% python3 -q
>>> import numpy as np
>>> import numpy.linalg as la
>>> np.set_printoptions(precision=2, suppress=True, linewidth=140, sign=" ")
>>> data = np.load("x.npy")
>>> data
array([[  5.88,  -0.08,   4.35,   3.88,  13.97,   4.29,   8.38,   3.78],
       [ -0.85,   0.34,  -0.92,  -0.93,  -1.82,  -0.26,  -1.28,  -0.47],
       [  2.07,   0.03,   0.99,   1.27,   5.13,   1.49,   2.88,   1.42],
       [  0.02,  -0.18,   0.48,   0.67,   1.16,   0.49,   0.66,   0.42],
       [ -3.57,  -0.07,  -2.61,  -2.19,  -8.22,  -1.92,  -4.69,  -2.1 ],
       [  3.45,  -0.13,   2.19,   2.15,   7.4 ,   2.08,   4.71,   2.  ],
       [  8.12,  -0.33,   5.26,   5.15,  18.72,   5.32,  11.28,   5.29],
       [ -9.04,   0.17,  -6.26,  -6.08, -20.51,  -5.95, -11.78,  -5.84],
       [  0.39,   0.46,   1.08,   0.48,   2.19,   1.1 ,   0.74,   0.44],
       [ -3.54,   0.31,  -2.59,  -2.36,  -9.06,  -2.25,  -5.39,  -2.98],
       [  1.2 ,   0.45,   2.1 ,   0.83,   5.14,   1.37,   2.53,   0.38],
       [  6.44,  -0.11,   4.13,   4.16,  14.89,   4.09,   8.23,   3.86],
       [  2.07,  -0.16,   1.68,   1.45,   5.37,   1.24,   3.13,   2.03],
       [  2.03,   0.23,   1.1 ,   1.88,   5.65,   1.6 ,   3.09,   1.67],
       [ -0.99,   0.13,  -1.01,  -0.84,  -3.61,  -0.63,  -1.97,  -1.33],
       [  2.37,   0.26,   1.82,   1.45,   5.44,   1.6 ,   3.33,   2.1 ],
       [ -2.38,  -0.14,  -1.57,  -1.86,  -5.11,  -1.49,  -2.87,  -1.39],
       [ -3.15,   0.14,  -2.28,  -2.05,  -7.27,  -2.2 ,  -4.11,  -2.01],
       [ -0.52,  -0.38,  -0.3 ,  -0.98,  -1.77,  -0.39,  -0.93,  -0.83],
       [ -5.2 ,   0.07,  -3.88,  -3.52, -12.51,  -3.62,  -7.36,  -3.28],
       [ -4.63,  -0.16,  -2.95,  -3.1 , -10.53,  -3.31,  -6.03,  -3.19],
       [ -2.8 ,   0.32,  -1.62,  -1.7 ,  -6.43,  -1.53,  -3.28,  -1.66],
       [  3.24,   0.6 ,   2.73,   1.69,   8.33,   2.69,   4.76,   2.14],
       [ -2.76,   0.13,  -2.11,  -2.15,  -6.45,  -1.93,  -4.13,  -1.71],
       [ -2.4 ,  -0.05,  -1.5 ,  -1.38,  -5.66,  -1.85,  -3.43,  -1.85],
       [ -3.45,  -0.45,  -2.05,  -1.9 ,  -7.8 ,  -2.4 ,  -4.1 ,  -2.04],
       [  1.11,   0.16,   0.57,   0.55,   2.12,   0.72,   1.11,   0.16],
       [ -0.84,   0.02,  -0.44,  -0.56,  -2.1 ,  -0.4 ,  -1.8 ,  -1.44],
       [  1.38,   0.14,   0.98,   0.68,   3.45,   1.04,   1.94,   0.92],
       [ -1.58,   0.26,  -1.73,  -1.44,  -3.83,  -1.16,  -2.04,  -1.23],
       [ -6.07,   0.23,  -3.28,  -4.39, -13.6 ,  -3.58,  -7.87,  -3.66],
       [  2.91,  -0.33,   1.93,   1.66,   6.21,   1.86,   3.81,   1.75],
       [ -1.29,   0.17,  -0.83,  -1.52,  -3.44,  -0.95,  -2.41,  -0.56],
       [ -0.3 ,  -0.4 ,  -0.35,   0.26,  -0.59,  -0.12,  -0.37,  -0.45],
       [ -6.95,   0.14,  -4.75,  -4.35, -16.19,  -4.68,  -8.89,  -4.31],
       [  1.65,   0.2 ,   1.13,   1.32,   4.59,   1.22,   2.12,   1.58],
       [ -0.89,   0.24,  -0.63,  -0.71,  -0.89,  -0.44,  -0.35,  -0.01],
       [  1.87,  -0.19,   1.79,   1.97,   5.06,   1.35,   3.8 ,   1.37]])
>>> basis = data[[26, 16]].astype(float)
>>> for _ in range(3):
...     idx = la.norm(data[:, None] - basis, axis=-1).argmin(axis=1)
...     basis = np.array([data[idx == j].mean(axis=0) for j in range(2)])
... 
>>> idx
array([ 0,  1,  0,  0,  1,  0,  0,  1,  0,  1,  0,  0,  0,  0,  1,  0,  1,  1,  1,  1,  1,  1,  0,  1,  1,  1,  0,  1,  0,  1,  1,  0,  1,
        1,  1,  0,  1,  0])
>>> basis[1] - basis[0]
array([ -5.73,  -0.01,  -4.1 ,  -3.92, -13.77,  -3.93,  -7.96,  -3.86])
